$ python3 -q
>>> import numpy as np
>>> np.set_printoptions(suppress=True, linewidth=200)
>>> th = np.deg2rad(90)
>>> mat = np.eye(4)
>>> mat[np.ix_([1, 3], [1, 3])] = [[np.cos(th), -np.sin(th)], [np.sin(th), np.cos(th)]]
>>> mat.round(2) + 0
array([[ 1.,  0.,  0.,  0.],
       [ 0.,  0.,  0., -1.],
       [ 0.,  0.,  1.,  0.],
       [ 0.,  1.,  0.,  0.]])
>>> feats = np.load("test19.npy")
>>> feats
array([[0, 0, 0, 0, 0],
       [0, 0, 0, 0, 0],
       [0, 0, 0, 0, 0],
       [0, 0, 0, 2, 0],
       [0, 0, 0, 0, 1]])
>>> # symmetric, so the eigenvalues are real
>>> [int(np.linalg.matrix_rank(np.linalg.matrix_power(feats, p))) for p in range(1, 6)]
[2, 2, 2, 2, 2]
>>> rk = np.linalg.matrix_rank(feats)
>>> rk
np.int64(2)
>>> N = np.linalg.svd(feats)[2][rk:].T
>>> [int(np.linalg.matrix_rank(feats[:, :j + 1])) for j in range(5)]
[0, 0, 0, 1, 2]
>>> np.linalg.matrix_rank(feats.T @ feats), np.linalg.matrix_rank(feats @ feats.T)
(np.int64(2), np.int64(2))
>>> Y = np.array([[-2, -1, -7, -7, -4],
...     [-5, 0, -7, -5, -9],
...     [-4, -4, -8, -2, 5],
...     [-3, 8, 0, 1, -4],
...     [2, 8, 2, -1, -9]])
>>> Y[-1] = Y[0]
>>> data = Y + 0.02 * np.eye(5)
>>> data
array([[-1.98, -1.  , -7.  , -7.  , -4.  ],
       [-5.  ,  0.02, -7.  , -5.  , -9.  ],
       [-4.  , -4.  , -7.98, -2.  ,  5.  ],
       [-3.  ,  8.  ,  0.  ,  1.02, -4.  ],
       [-2.  , -1.  , -7.  , -7.  , -3.98]])
>>> left, sv, Vh = np.linalg.svd(data)
>>> sv.round(2)
array([20.62, 12.42,  6.44,  3.36,  0.01])
>>> Y = left[:, :4] @ np.diag(sv[:4]) @ Vh[:4]
>>> np.round(np.linalg.norm(data - Y, 2), 2), round(sv[4], 2)
(np.float64(0.01), np.float64(0.01))
>>> np.round(np.abs(data - Y).max(), 2)
np.float64(0.0)
>>> np.round(np.linalg.norm(data - Y) / np.linalg.norm(data), 2)
np.float64(0.0)
>>> np.linalg.matrix_rank(Y)
np.int64(4)
>>> np.linalg.cond(data) > 100
np.True_
>>> [round(float(x), 2) for x in np.linalg.svd(data, compute_uv=False)[:3]]
[20.62, 12.42, 6.44]
>>> rng = np.random.default_rng(7)
>>> Y = data + rng.integers(-2, 3, (5, 4)) @ rng.integers(-2, 3, (4, 5))
>>> Y.round(2)
array([[ 3.02,  1.  , -7.  , -9.  ,  4.  ],
       [-7.  ,  1.02, -8.  ,  0.  , -7.  ],
       [-5.  , -2.  , -3.98, -4.  ,  5.  ],
       [ 5.  ,  4.  ,  0.  , -2.98,  2.  ],
       [-7.  ,  3.  , -5.  , -9.  , -9.98]])
>>> np.abs(Y - data).sum(axis=1)
array([17., 11.,  9., 22., 19.])
>>> M = np.array([[3.34, -0.06, 0.75],
...     [1.1, -0.15, -2.56],
...     [0.4, -4.45, 1.92],
...     [-0.04, -0.19, -0.31]])
>>> M
array([[ 3.34, -0.06,  0.75],
       [ 1.1 , -0.15, -2.56],
       [ 0.4 , -4.45,  1.92],
       [-0.04, -0.19, -0.31]])
>>> Q = M.astype(float).copy()
>>> for j in range(3):
...     Q[:, j] -= Q[:, :j] @ (Q[:, :j].T @ Q[:, j])
...     Q[:, j] /= np.linalg.norm(Q[:, j])
... 
>>> Q.round(2)
array([[ 0.94,  0.12,  0.3 ],
       [ 0.31,  0.01, -0.94],
       [ 0.11, -0.99,  0.03],
       [-0.01, -0.04, -0.14]])
>>> np.round(Q.T @ Q, 2) + 0
array([[1., 0., 0.],
       [0., 1., 0.],
       [0., 0., 1.]])
>>> Y = np.array([[3, -1], [0, 2], [3, -3]])
>>> np.einsum("ik,kj->ij", M, Y)
array([[ 12.27,  -5.71],
       [ -4.38,   6.28],
       [  6.96, -15.06],
       [ -1.05,   0.59]])
>>> np.round(np.einsum("ij->j", M), 2)
array([ 4.8 , -4.85, -0.2 ])
>>> np.linalg.matrix_rank(M @ Y)
np.int64(2)
>>> Y.T @ M.T
array([[ 12.27,  -4.38,   6.96,  -1.05],
       [ -5.71,   6.28, -15.06,   0.59]])
>>> proj = M @ np.linalg.solve(M.T @ M, M.T)
>>> proj.round(2) + 0
array([[ 1.  ,  0.01,  0.  , -0.06],
       [ 0.01,  0.98, -0.01,  0.13],
       [ 0.  , -0.01,  1.  ,  0.04],
       [-0.06,  0.13,  0.04,  0.02]])
>>> np.allclose(proj @ proj, proj)
True
>>> np.round(np.diag(proj), 2)
array([1.  , 0.98, 1.  , 0.02])
>>> np.trace(proj)
np.float64(3.0)
>>> J = np.load("x.npy")
>>> J
array([[0, 0, 0],
       [2, 0, 3],
       [0, 0, 2],
       [2, 0, 3],
       [0, 0, 0],
       [0, 1, 0],
       [0, 0, 0],
       [0, 0, 2],
       [0, 0, 0],
       [2, 0, 3],
       [0, 0, 0],
       [0, 0, 0],
       [0, 0, 0],
       [0, 0, 0],
       [0, 1, 2],
       [0, 0, 0],
       [0, 0, 0],
       [0, 1, 2],
       [0, 1, 2],
       [2, 0, 3],
       [0, 0, 2],
       [0, 0, 0],
       [0, 0, 0],
       [2, 0, 3],
       [2, 0, 5],
       [0, 1, 2]])
>>> labels = J[:, 2] > np.median(J[:, 2])
>>> r0 = J[labels].mean(axis=0) - J[~labels].mean(axis=0)
>>> ((J - J.mean(axis=0)) @ r0 > 0).astype(int)
array([0, 1, 1, 1, 0, 0, 0, 1, 0, 1, 0, 0, 0, 0, 1, 0, 0, 1, 1, 1, 1, 0, 0, 1, 1, 1])
>>> (((J - J.mean(axis=0)) @ r0 > 0) == labels).mean()
np.float64(1.0)
>>> E = np.load("dump.npy")
>>> E
array([[ 1.,  0.,  0.,  0.],
       [ 0.,  0., -1.,  0.],
       [ 0.,  1.,  0.,  0.],
       [ 0.,  0.,  0.,  1.]])
>>> Y = np.linalg.invert(E)
Traceback (most recent call last):
  File "<python-input-56>", line 1, in <module>
    Y = np.linalg.invert(E)
        ^^^^^^^^^^^^^^^^
AttributeError: module 'numpy.linalg' has no attribute 'invert'
>>> Y = np.linalg.inv(E)
>>> round(np.linalg.cond(E), 2)
np.float64(1.0)
>>> Y
array([[ 1.,  0.,  0.,  0.],
       [ 0.,  0.,  1.,  0.],
       [-0., -1., -0., -0.],
       [ 0.,  0.,  0.,  1.]])
>>> np.allclose(Y, E.T)
True
>>> (np.abs(Y) > 1e-9).astype(int)
array([[1, 0, 0, 0],
       [0, 0, 1, 0],
       [0, 1, 0, 0],
       [0, 0, 0, 1]])
>>> np.round(np.linalg.det(E) * Y, 2)
array([[ 1.,  0.,  0.,  0.],
       [ 0.,  0.,  1.,  0.],
       [-0., -1., -0., -0.],
       [ 0.,  0.,  0.,  1.]])
>>> W = np.array([[8, 0, 4, 4], [9, 6, 3, 8], [2, 0, 9, 7], [0, 8, 0, 3]])
>>> coef = np.array([3, 3, 2, 0])
>>> hid = np.maximum(E @ W + coef, 0)
>>> (hid > 0).astype(int)
array([[1, 1, 1, 1],
       [1, 1, 0, 0],
       [1, 1, 1, 1],
       [1, 1, 1, 1]])
>>> (hid > 0).mean(axis=0)
array([1.  , 1.  , 0.75, 0.75])
>>> np.linalg.matrix_rank(hid)
np.int64(4)
>>> basis = np.array([[3, -1], [-4, 8], [-8, 1], [1, -2]])
>>> W @ basis
array([[ -4, -12],
       [-13,  26],
       [-59,  -7],
       [-29,  58]])
>>> proj = np.triu(np.array([[2, 1, 2, 2], [2, 1, 0, 1], [2, 0, 0, 1], [0, 1, 0, 0]]), 1) + np.eye(4)
>>> Y = proj @ E @ np.linalg.inv(proj)
>>> np.trace(Y), np.trace(E)
(np.float64(2.0), np.float64(2.0))
>>> np.linalg.matrix_rank(Y)
np.int64(4)
>>> round(float(np.linalg.det(Y)), 2)
1.0
>>> np.poly(Y)
array([ 1., -2.,  2., -2.,  1.])
>>> Y
array([[ 1.,  1., -3.,  2.],
       [ 0.,  0., -1.,  2.],
       [ 0.,  1.,  0.,  0.],
       [ 0.,  0.,  0.,  1.]])
>>> K = np.array([[1.8, -0.8, 0.1, -0.1],
...     [0.1, -0.9, 0.5, -0.2],
...     [-1.0, 0.4, 0.7, -1.0],
...     [-1.0, 0.0, 1.2, -0.6]])
>>> K[2] = K[0] + 0.3 * rng.normal(size=4)
>>> K.round(2)
array([[ 1.8 , -0.8 ,  0.1 , -0.1 ],
       [ 0.1 , -0.9 ,  0.5 , -0.2 ],
       [ 1.25, -0.87, -0.28, -0.02],
       [-1.  ,  0.  ,  1.2 , -0.6 ]])
>>> Q, R = np.linalg.qr(K)
>>> np.trace(Q @ Q.T)
np.float64(4.0)
>>> round(abs(R[0, 0]), 2), round(np.linalg.norm(K[:, 0]), 2)
(np.float64(2.41), np.float64(2.41))
>>> np.allclose(R.T @ R, K.T @ K)
True
>>> np.round(Q.T @ Q, 2) + 0
array([[1., 0., 0., 0.],
       [0., 1., 0., 0.],
       [0., 0., 1., 0.],
       [0., 0., 0., 1.]])
>>> m1 = np.array([[1.0, 0.2, 0.04, 0.01],
...     [0.2, 1.0, 0.2, 0.04],
...     [0.04, 0.2, 1.0, 0.2],
...     [0.01, 0.04, 0.2, 1.0]])
>>> # symmetric, so the eigenvalues are real
>>> proj = np.triu(np.array([[-2, -2, 2, 1], [-2, -1, 0, 0], [-2, -2, 1, 0], [0, 0, 2, -1]]), 1) + np.eye(4)
>>> Y = proj @ K @ np.linalg.inv(proj)
>>> Y.round(2)
array([[ 3.09,  5.45, -6.45, -3.43],
       [ 0.1 , -0.7 ,  0.3 , -0.3 ],
       [ 1.25,  1.62, -2.78, -1.27],
       [-1.  , -2.  ,  3.2 ,  0.4 ]])
>>> np.round(np.linalg.det(Y), 2)
np.float64(-0.27)
>>> Q, R = np.linalg.qr(Y)
>>> np.round(np.abs(np.diag(R)), 2)
array([3.48, 1.06, 1.  , 0.07])
>>> np.trace(Q @ Q.T)
np.float64(4.0)
>>> Q.shape, R.shape
((4, 4), (4, 4))
>>> np.allclose(R.T @ R, Y.T @ Y)
True
>>> np.round(Q @ R, 2)
array([[ 3.09,  5.45, -6.45, -3.43],
       [ 0.1 , -0.7 ,  0.3 , -0.3 ],
       [ 1.25,  1.62, -2.78, -1.27],
       [-1.  , -2.  ,  3.2 ,  0.4 ]])
>>> Y = np.array([[1, 2], [-2, 0], [-2, 3], [3, 2]])
>>> np.round(Y.T @ m1.T, 2)
array([[ 0.55, -2.08, -1.76,  2.53],
       [ 2.14,  1.08,  3.48,  2.62]])
>>> np.round(m1 @ Y, 2)
array([[ 0.55,  2.14],
       [-2.08,  1.08],
       [-1.76,  3.48],
       [ 2.53,  2.62]])
>>> np.round(np.einsum("ik,kj->ji", m1, Y), 2)
array([[ 0.55, -2.08, -1.76,  2.53],
       [ 2.14,  1.08,  3.48,  2.62]])
>>> np.round(np.einsum("ik,kj->ij", m1, Y), 2)
array([[ 0.55,  2.14],
       [-2.08,  1.08],
       [-1.76,  3.48],
       [ 2.53,  2.62]])
>>> np.linalg.matrix_rank(np.vstack([m1, Y.T]))
np.int64(4)
>>> np.round(np.einsum("ij,ij->i", m1, m1), 2)
array([1.04, 1.08, 1.08, 1.04])
>>> x = np.ones(4)
>>> for _ in range(4):
...     x = m1 @ x
...     x /= np.linalg.norm(x)
...     print(round(x @ m1 @ x, 2))
... 
1.36
1.36
1.36
1.36
>>> x.round(2)
array([0.41, 0.57, 0.57, 0.41])
>>> x = np.array([3, 8, 7, -4])
>>> a = np.maximum(m1 @ x, 0)
>>> np.maximum(m1 @ x, 0) - np.maximum(-m1 @ x, 0)
array([ 4.84,  9.84,  7.92, -2.25])
>>> np.flatnonzero(a > 1e-9)
array([0, 1, 2])
>>> np.round(m1.T @ a, 2)
array([ 7.12, 12.39, 10.08,  2.03])
